$ ipython --no-banner

In [1]: import numpy as np

In [2]: from numpy import linalg as LA

In [3]: np.set_printoptions(precision=2, suppress=True, linewidth=200, legacy="1.25")

In [4]: arr = np.loadtxt("m.csv", delimiter=",")

In [5]: print(arr)
[[ 1. -1. -1.  1. -1.  1.  1. -1.]
 [ 1. -1. -1.  1.  1. -1. -1.  1.]
 [ 1.  1. -1. -1.  1.  1. -1. -1.]]

In [6]: ang = np.radians(36)

In [7]: r_ = np.eye(8)

In [8]: r_[7, 7] = r_[6, 6] = np.cos(ang)

In [9]: r_[7, 6], r_[6, 7] = -np.sin(ang), np.sin(ang)

In [10]: print(r_)
[[ 1.    0.    0.    0.    0.    0.    0.    0.  ]
 [ 0.    1.    0.    0.    0.    0.    0.    0.  ]
 [ 0.    0.    1.    0.    0.    0.    0.    0.  ]
 [ 0.    0.    0.    1.    0.    0.    0.    0.  ]
 [ 0.    0.    0.    0.    1.    0.    0.    0.  ]
 [ 0.    0.    0.    0.    0.    1.    0.    0.  ]
 [ 0.    0.    0.    0.    0.    0.    0.81  0.59]
 [ 0.    0.    0.    0.    0.    0.   -0.59  0.81]]

In [11]: A2 = arr @ r_.T

In [12]: print(np.abs(A2 - arr).max(axis=0))
[0.   0.   0.   0.   0.   0.   0.78 0.78]

In [13]: print(LA.svd(arr, compute_uv=False), LA.svd(A2, compute_uv=False))
[2.83 2.83 2.83] [2.83 2.83 2.83]

In [14]: f = np.array([-3, 5, -5])

In [15]: print(np.correlate(r_[2], r_[0], "full"))
[0. 0. 0. 0. 0. 0. 0. 0. 0. 1. 0. 0. 0. 0. 0.]

In [16]: print(np.convolve(r_[2], f))
[ 0.  0. -3.  5. -5.  0.  0.  0.  0.  0.]

In [17]: print(np.cross(r_[2, :3], r_[0, :3]))
[0. 1. 0.]

In [18]: print(np.polyval(f, r_[2]))
[-5. -5. -3. -5. -5. -5. -5. -5.]

In [19]: print(np.array([np.convolve(row, f, "same") for row in r_]))
[[ 5.   -5.    0.    0.    0.    0.    0.    0.  ]
 [-3.    5.   -5.    0.    0.    0.    0.    0.  ]
 [ 0.   -3.    5.   -5.    0.    0.    0.    0.  ]
 [ 0.    0.   -3.    5.   -5.    0.    0.    0.  ]
 [ 0.    0.    0.   -3.    5.   -5.    0.    0.  ]
 [ 0.    0.    0.    0.   -3.    5.   -5.    0.  ]
 [ 0.    0.    0.    0.    0.   -2.43  2.28 -1.11]
 [ 0.    0.    0.    0.    0.    1.76 -5.37  6.98]]

In [20]: A2 = arr[0, 0] * arr[1:] - np.outer(arr[1:, 0], arr[0])

In [21]: print(A2)
[[ 0.  0.  0.  0.  2. -2. -2.  2.]
 [ 0.  2.  0. -2.  2.  0. -2.  0.]]

In [22]: print(LA.matrix_rank(A2), LA.matrix_rank(arr))
2 3

In [23]: print(np.flatnonzero(~A2.round(6).any(axis=1)))
[]

In [24]: left, s, Vt = LA.svd(A2, full_matrices=False)

In [25]: print(np.cumsum(s ** 2) / np.sum(s ** 2))
[0.75 1.  ]

In [26]: M = np.loadtxt("case18.csv", delimiter=",")

In [27]: print(M)
[[140.96 160.79 120.42 140.21 100.01  20.19 119.82  -0.85 140.73 140.76]
 [141.38 161.77 119.76 140.9  100.69  20.   119.89  -0.59 138.54 139.11]
 [139.29 160.35 118.49 141.11 100.86  19.45 119.96  -0.3  139.24 139.66]
 [139.32 159.28 122.25 139.15  99.3   19.86 120.97   0.25 138.88 140.85]
 [140.66 160.69 119.05 140.71 100.97  22.04 119.12   0.8  140.26 140.04]
 [141.14 161.11 119.88 138.8  100.93  19.07 121.02   0.27 140.23 141.5 ]
 [141.31 159.9  118.95 138.29  98.47  19.7  119.34  -0.57 139.84 138.87]
 [140.19 158.7  119.99 140.39  99.73  20.09 119.74  -0.2  139.33 140.73]
 [139.77 159.99 121.15 139.47 100.03  18.68 120.73   0.82 139.63 140.1 ]
 [141.15 159.83 121.14 139.14  99.45  20.51 120.73   0.53 140.04 139.58]
 [140.39 159.34 119.39 139.33 100.15  19.42 118.66  -1.07 138.76 140.07]]

In [28]: def softmax(z):
    ...:     e = np.exp(z - z.max(axis=-1, keepdims=True))
    ...:     return e / e.sum(axis=-1, keepdims=True)
    ...: 

In [29]: print(np.round(softmax(M[10] + -1), 2) + 0)
[0. 1. 0. 0. 0. 0. 0. 0. 0. 0.]

In [30]: print(softmax(M).sum(axis=1))
[1. 1. 1. 1. 1. 1. 1. 1. 1. 1. 1.]

In [31]: print(np.round(softmax(10 * M[10]), 2) + 0)
[0. 1. 0. 0. 0. 0. 0. 0. 0. 0.]

In [32]: att = M @ M.T / np.sqrt(10)

In [33]: print(np.round(softmax(att), 2) + 0)
[[0. 0. 0. 0. 0. 1. 0. 0. 0. 0. 0.]
 [0. 0. 0. 0. 0. 1. 0. 0. 0. 0. 0.]
 [0. 0. 0. 0. 0. 1. 0. 0. 0. 0. 0.]
 [0. 0. 0. 0. 0. 1. 0. 0. 0. 0. 0.]
 [0. 0. 0. 0. 0. 1. 0. 0. 0. 0. 0.]
 [0. 0. 0. 0. 0. 1. 0. 0. 0. 0. 0.]
 [0. 0. 0. 0. 0. 1. 0. 0. 0. 0. 0.]
 [0. 0. 0. 0. 0. 1. 0. 0. 0. 0. 0.]
 [0. 0. 0. 0. 0. 1. 0. 0. 0. 0. 0.]
 [0. 0. 0. 0. 0. 1. 0. 0. 0. 0. 0.]
 [0. 0. 0. 0. 0. 1. 0. 0. 0. 0. 0.]]

In [34]: print(softmax(att)[10] @ M)
[141.14 161.11 119.88 138.8  100.93  19.07 121.02   0.27 140.23 141.5 ]

In [35]: print(softmax(att).round(6).argmax(axis=1))
[5 5 5 5 5 5 5 5 5 5 5]

In [36]: print(np.round(softmax(att + np.triu(np.full(att.shape, -np.inf), 1)), 2) + 0)
[[1. 0. 0. 0. 0. 0. 0. 0. 0. 0. 0.]
 [1. 0. 0. 0. 0. 0. 0. 0. 0. 0. 0.]
 [1. 0. 0. 0. 0. 0. 0. 0. 0. 0. 0.]
 [1. 0. 0. 0. 0. 0. 0. 0. 0. 0. 0.]
 [1. 0. 0. 0. 0. 0. 0. 0. 0. 0. 0.]
 [0. 0. 0. 0. 0. 1. 0. 0. 0. 0. 0.]
 [0. 0. 0. 0. 0. 1. 0. 0. 0. 0. 0.]
 [0. 0. 0. 0. 0. 1. 0. 0. 0. 0. 0.]
 [0. 0. 0. 0. 0. 1. 0. 0. 0. 0. 0.]
 [0. 0. 0. 0. 0. 1. 0. 0. 0. 0. 0.]
 [0. 0. 0. 0. 0. 1. 0. 0. 0. 0. 0.]]

In [37]: cov = M.T @ M

In [38]: print(np.allclose(cov, cov.T))
True

In [39]: print((M @ M.T).shape)
(11, 11)

In [40]: print(np.diag(cov))
[217165.61 282168.27 158525.39 214909.3  110124.25   4368.22 158401.37      4.4  214341.17 215962.06]

In [41]: W1 = np.array([[2, 1, 0, 1, 1],
    ...:     [2, 2, 0, 0, 2],
    ...:     [1, 2, 0, 2, 0],
    ...:     [0, 1, 2, 1, 2],
    ...:     [0, 2, 2, 2, 1],
    ...:     [0, 2, 2, 0, 0],
    ...:     [1, 0, 0, 2, 2],
    ...:     [1, 1, 0, 0, 2],
    ...:     [2, 2, 2, 2, 2],
    ...:     [0, 1, 2, 1, 1]])

In [42]: c = np.array([3, 0, 0, 0, 3])

In [43]: H = np.maximum(M @ W1 + c, 0)

In [44]: print((H > 0).astype(int))
[[1 1 1 1 1]
 [1 1 1 1 1]
 [1 1 1 1 1]
 [1 1 1 1 1]
 [1 1 1 1 1]
 [1 1 1 1 1]
 [1 1 1 1 1]
 [1 1 1 1 1]
 [1 1 1 1 1]
 [1 1 1 1 1]
 [1 1 1 1 1]]

In [45]: cent = np.array([[2, 2, 3], [3, 3, 0], [1, 3, 2], [1, 3, 2], [3, 1, 0]])

In [46]: print(W1 @ cent)
[[11 11  8]
 [16 12  6]
 [10 14  7]
 [12 14  6]
 [13 19  8]
 [ 8 12  4]
 [10 10  7]
 [11  7  3]
 [20 24 14]
 [ 9 13  6]]

In [47]: A = np.loadtxt("sample12.csv", delimiter=",")

In [48]: print(A)
[[ 1.6  0.6 -0.2 -0.2  0.   0.3 -0.8 -1.7 -0.1  2.5]
 [ 0.1 -1.3 -0.5 -0.8  1.  -0.7 -0.3 -0.1 -1.   0.5]
 [-0.3  0.8 -0.1 -1.3 -0.1 -0.6 -0.3  0.5  1.3 -0.5]
 [ 1.8 -4.5  3.   1.2  1.2  2.4  0.6 -1.8 -2.7 -1.5]
 [ 1.   0.8  1.2  0.3 -1.   0.5 -1.9  0.7  0.2 -2.2]
 [ 1.2  1.4  1.8 -1.5  1.3 -1.4  1.4 -0.5  1.2  0.5]
 [ 0.5 -0.7 -0.7 -0.5  0.3 -0.9  0.2 -0.7 -0.5  2.1]
 [ 0.5  0.8 -1.8  1.6  1.1  1.  -1.5  0.   0.6  1.1]
 [ 0.8 -0.6 -1.   1.3  0.1 -1.5 -0.9 -0.1  0.3  0.5]
 [-1.5 -0.7 -1.2 -1.3  0.3 -0.3  0.1 -0.5 -1.1 -0.5]
 [ 1.2  0.2  1.5 -0.9 -0.6  0.6 -0.7 -0.6  1.4 -0.8]
 [ 2.1  0.   0.3  0.2  0.4  0.2  1.3  1.  -0.9  1.3]
 [-0.7  0.1  0.3 -0.8 -0.4  0.9 -1.8 -0.1  0.3 -0.3]
 [ 1.   1.9 -0.3  0.6 -0.4  0.6  0.1  0.5 -0.2  0.1]
 [-0.5 -1.2  1.7  0.5 -2.  -0.5  1.2  0.2  0.2  1.3]
 [ 0.9 -1.5  1.  -0.9 -1.1  0.6 -0.6 -1.   1.8  0.5]
 [-0.6 -1.2  1.6  0.2  0.3  1.3 -0.5  0.2 -0.7  0.3]
 [-0.2  1.3  0.3 -1.8  0.4  0.4 -1.3  0.1 -3.4 -0.1]
 [ 0.8  1.1  0.6  1.3  1.3  1.4 -0.5 -1.  -1.4 -1.1]
 [-2.  -0.6  0.1  0.7  0.7  0.1 -0.9 -0.6  0.8 -0.7]
 [ 1.3  0.7  0.3 -0.2  0.4 -1.8  1.1  0.8  1.3  2.3]
 [-0.2 -0.5  0.3 -0.8  1.1  1.1 -1.2  0.4  0.  -0.2]
 [-0.5  0.   0.3  0.1 -1.  -0.3  0.6  2.2  1.7  0.5]
 [ 0.6  0.5  0.8  0.7  1.4  0.2  0.4  0.  -0.4  1.1]
 [ 0.8 -0.9 -0.9 -1.2  0.8  0.1 -0.5 -1.   0.3  0.8]
 [-0.6 -1.2 -1.3  0.5 -0.6 -1.   0.2  0.3  2.6 -1.6]
 [ 0.9 -0.5 -1.  -1.2  0.2  0.2  0.8  0.7 -0.8  0.5]
 [-0.9  0.2 -1.1  0.2  0.8  0.7 -1.2  1.6  1.2  0.4]
 [ 0.9 -0.5  0.2 -0.1 -2.  -2.4  0.5 -0.4  0.1 -1.4]
 [ 1.   0.7 -0.8  1.3 -0.9 -1.2 -0.1  0.2  1.5  0.3]
 [ 0.4 -1.8  0.2  0.2 -0.7 -0.9 -0.5 -2.6 -0.3  0.6]
 [-1.3 -1.   0.  -0.5 -0.1 -0.6 -1.2 -1.8  0.1  0.1]
 [ 0.8 -1.   0.8 -0.8  0.6  0.1 -0.2  0.3  1.5  0.8]
 [ 1.2 -1.1 -0.7 -1.3 -0.9 -0.8  0.7  0.1  0.7 -1.6]
 [ 0.9 -0.7  0.1  0.2 -0.4  0.6  1.   0.1  0.2  1. ]]

In [49]: x0 = np.array([-2, -5, 3, 4, -1, 0, 5, 5])

In [50]: a = np.maximum(arr @ x0, 0)

In [51]: print(np.maximum(arr @ (3 * x0), 0))
[15.  9.  0.]

In [52]: print(a)
[5. 3. 0.]

In [53]: print(np.flatnonzero(a > 1e-9))
[0 1]

In [54]: print(np.round(softmax(10 * arr[2]), 2) + 0)
[0.25 0.25 0.   0.   0.25 0.25 0.   0.  ]

In [55]: att = arr @ arr.T / np.sqrt(8)

In [56]: print(softmax(att)[2] @ arr)
[ 1.    0.79 -1.   -0.79  0.89  0.89 -0.89 -0.89]

In [57]: print(softmax(att))
[[0.89 0.05 0.05]
 [0.05 0.89 0.05]
 [0.05 0.05 0.89]]

In [58]: print(softmax(att).round(6).argmax(axis=1))
[0 1 2]

In [59]: E = np.load("dump.npy")

In [60]: print(E)
[[  1  13   2   1   6  -7  -2   5   0  -3]
 [  4  -1  -4  -3  -3   5  -4  -1   5   5]
 [  2   5   3  -3   0  -1  -6   2  -4 -10]
 [  1   4   1   6   3  -6   7   7  -8   0]
 [  0   0   0   0   0   0   0   0   0   0]
 [ -6   9   1  -3   9  -1   3   7  -2  -8]
 [  0   0   0   0   0   0   0   0   0   0]
 [ -6  10   5   0   7  -9   8  12  -5 -11]
 [  1  13   1  -5   2   5  -3   1   5   0]
 [  3   9  -3  -1   8  -6   3   4  -4  -5]
 [  8   4  -6  -4   0   3  -1  -2   2   3]
 [  8   8  -3  -3   4  -3  -3   9  -5  -9]
 [  0   0   0   0   0   0   0   0   0   0]
 [  4  10   5  11   6   0  -1  11 -10  -1]
 [  5   8  -5   2   8   0   5   1  -8   1]
 [ 10  12 -10  -5   6   6  -3  -4  -1   5]
 [ -1  -3   0  -2  -2  -4   3   1  -2  -4]
 [  2   0  -1   3  -4   5  -4  -5  -4  -4]
 [ -2  12  10   5   5   1   0  11  -6  -9]
 [  9  20   2   6  10  -1  -2   6 -11  -4]]

In [61]: rng = np.random.default_rng(3863)

In [62]: idx = rng.permutation(10)

In [63]: A2 = E[:, idx] * rng.choice([-1, 1], 10)

In [64]: print(A2)
[[  0   6  13   2   1  -2   5  -3  -1  -7]
 [ -5  -3  -1  -4   4  -4  -1   5   3   5]
 [  4   0   5   3   2  -6   2 -10   3  -1]
 [  8   3   4   1   1   7   7   0  -6  -6]
 [  0   0   0   0   0   0   0   0   0   0]
 [  2   9   9   1  -6   3   7  -8   3  -1]
 [  0   0   0   0   0   0   0   0   0   0]
 [  5   7  10   5  -6   8  12 -11   0  -9]
 [ -5   2  13   1   1  -3   1   0   5   5]
 [  4   8   9  -3   3   3   4  -5   1  -6]
 [ -2   0   4  -6   8  -1  -2   3   4   3]
 [  5   4   8  -3   8  -3   9  -9   3  -3]
 [  0   0   0   0   0   0   0   0   0   0]
 [ 10   6  10   5   4  -1  11  -1 -11   0]
 [  8   8   8  -5   5   5   1   1  -2   0]
 [  1   6  12 -10  10  -3  -4   5   5   6]
 [  2  -2  -3   0  -1   3   1  -4   2  -4]
 [  4  -4   0  -1   2  -4  -5  -4  -3   5]
 [  6   5  12  10  -2   0  11  -9  -5   1]
 [ 11  10  20   2   9  -2   6  -4  -6  -1]]

In [65]: left, _, Vt = LA.svd(E.T @ A2)

In [66]: print(idx)
[8 4 1 2 0 6 7 9 3 5]

In [67]: idx = E[:, 3] > np.median(E[:, 3])

In [68]: f = E[idx].mean(axis=0) - E[~idx].mean(axis=0)

In [69]: print(f)
[ 1.09  4.49  3.23  7.09  2.47 -0.76  0.66  2.91 -5.87 -0.24]

In [70]: print(((E - E.mean(axis=0)) @ f > 0).astype(int))
[1 0 0 1 0 1 0 1 0 1 0 1 0 1 1 0 0 0 1 1]

In [71]: A2 = np.c_[E[:, :2] @ np.array([[4, -1], [4, 2]]), np.array([1, 2, 1, 0, 2, 1, 2, 0, 1, 0, 2, 0, 1, 1, 1, 0, 2, 2, 2, 1])]

In [72]: print(A2)
[[ 56  25   1]
 [ 12  -6   2]
 [ 28   8   1]
 [ 20   7   0]
 [  0   0   2]
 [ 12  24   1]
 [  0   0   2]
 [ 16  26   0]
 [ 56  25   1]
 [ 48  15   0]
 [ 48   0   2]
 [ 64   8   0]
 [  0   0   1]
 [ 56  16   1]
 [ 52  11   1]
 [ 88  14   0]
 [-16  -5   2]
 [  8  -2   2]
 [ 40  26   2]
 [116  31   1]]

In [73]: print(np.round(LA.norm(A2 - E @ LA.lstsq(E, A2)[0], axis=0), 2) + 0)
[0.   0.   4.62]

In [74]: print(LA.matrix_rank(A2))
3

In [75]: feats = np.loadtxt("test3.csv", delimiter=",")

In [76]: print(feats)
[[ 3.09  0.76 -0.2   0.48  0.32  0.43  0.04 -0.62 -0.08]
 [ 0.76  4.97 -0.42 -0.85  0.89  0.88 -0.5  -0.74  1.34]
 [-0.2  -0.42  5.39  0.37  0.3  -0.84  0.8  -1.36  1.33]
 [ 0.48 -0.85  0.37  3.27 -0.01 -0.11  1.12 -0.18 -0.82]
 [ 0.32  0.89  0.3  -0.01  2.72 -0.18 -0.01 -0.36  0.99]
 [ 0.43  0.88 -0.84 -0.11 -0.18  3.37 -0.17  0.07  0.05]
 [ 0.04 -0.5   0.8   1.12 -0.01 -0.17  3.83 -0.25 -0.98]
 [-0.62 -0.74 -1.36 -0.18 -0.36  0.07 -0.25  3.14 -0.54]
 [-0.08  1.34  1.33 -0.82  0.99  0.05 -0.98 -0.54  5.23]]

In [77]: print(np.unravel_index(np.abs(feats).argmax(), feats.shape))
(2, 2)

In [78]: print(np.count_nonzero(feats))
81

In [79]: print(feats.shape)
(9, 9)

In [80]: print(LA.svd(feats, compute_uv=False))
[8.   7.   5.   3.01 3.   3.   2.   2.   1.99]

In [81]: print(round(float(LA.norm(feats)), 2))
13.31

In [82]: d = LA.norm(A[:, None] - A[None], axis=-1)

In [83]: print(d.mean(axis=1).argmax())
3

In [84]: print(np.flatnonzero(d[11] < d.mean() / 2))
[11]

In [85]: A2 = feats / LA.norm(feats, axis=1, keepdims=True)

In [86]: cov = A2 @ A2.T

In [87]: print(round(np.degrees(np.arccos(np.clip(cov[3, 5], -1, 1))), 2))
97.81

In [88]: print((np.abs(cov) > 0.9).astype(int))
[[1 0 0 0 0 0 0 0 0]
 [0 1 0 0 0 0 0 0 0]
 [0 0 1 0 0 0 0 0 0]
 [0 0 0 1 0 0 0 0 0]
 [0 0 0 0 1 0 0 0 0]
 [0 0 0 0 0 1 0 0 0]
 [0 0 0 0 0 0 1 0 0]
 [0 0 0 0 0 0 0 1 0]
 [0 0 0 0 0 0 0 0 1]]

In [89]: print(cov[3])
[ 0.2  -0.41  0.17  1.   -0.11 -0.14  0.61 -0.09 -0.4 ]
